$ python3 -q
>>> import numpy as np
>>> from numpy import linalg as LA
>>> np.set_printoptions(suppress=True, linewidth=160)
>>> def tidy(a):
...     return np.round(a, 2) + 0
... 
>>> W2 = np.array([[0.1, -0.5, 0.5]])
>>> rng = np.random.default_rng(48)
>>> M = np.array([[-3],
...     [9],
...     [1],
...     [6],
...     [1],
...     [-5],
...     [0],
...     [-1],
...     [-1],
...     [7],
...     [0],
...     [-2],
...     [-5],
...     [-8],
...     [0],
...     [7],
...     [-3],
...     [-2],
...     [9],
...     [-2],
...     [-1],
...     [-8],
...     [5]]) @ W2 + 0.05 * rng.normal(size=(23, 3))
>>> tidy(M)
array([[-0.32,  1.57, -1.49],
       [ 0.97, -4.49,  4.45],
       [ 0.14, -0.53,  0.52],
       [ 0.66, -2.96,  3.02],
       [ 0.05, -0.5 ,  0.46],
       [-0.43,  2.53, -2.46],
       [ 0.06,  0.02, -0.02],
       [-0.1 ,  0.5 , -0.53],
       [-0.09,  0.46, -0.49],
       [ 0.69, -3.5 ,  3.62],
       [-0.02,  0.04, -0.06],
       [-0.18,  1.04, -0.99],
       [-0.5 ,  2.53, -2.45],
       [-0.68,  3.94, -3.98],
       [ 0.07,  0.04,  0.08],
       [ 0.76, -3.49,  3.5 ],
       [-0.36,  1.47, -1.53],
       [-0.12,  1.05, -1.04],
       [ 0.91, -4.5 ,  4.48],
       [-0.24,  0.96, -0.91],
       [-0.19,  0.41, -0.42],
       [-0.79,  3.99, -3.97],
       [ 0.47, -2.51,  2.41]])
>>> vec = np.array([-2, -2, -4])
>>> rhs = M @ vec
>>> tidy(LA.solve(M.T @ M, M.T @ rhs))
array([-2., -2., -4.])
>>> rhs = rhs + 0.02 * rng.normal(size=23)
>>> tidy(rhs)
array([  3.42, -10.73,  -1.28,  -7.46,  -0.95,   5.65,  -0.05,   1.35,   1.24,  -8.87,   0.19,   2.21,   5.73,   9.37,  -0.5 ,  -8.58,   3.9 ,   2.32, -10.75,
         2.19,   1.24,   9.51,  -5.56])
>>> coef, *_ = LA.lstsq(M, rhs)
>>> tidy(coef)
array([-1.98, -2.02, -4.02])
>>> tidy(LA.norm(rhs - M @ coef))
np.float64(0.08)
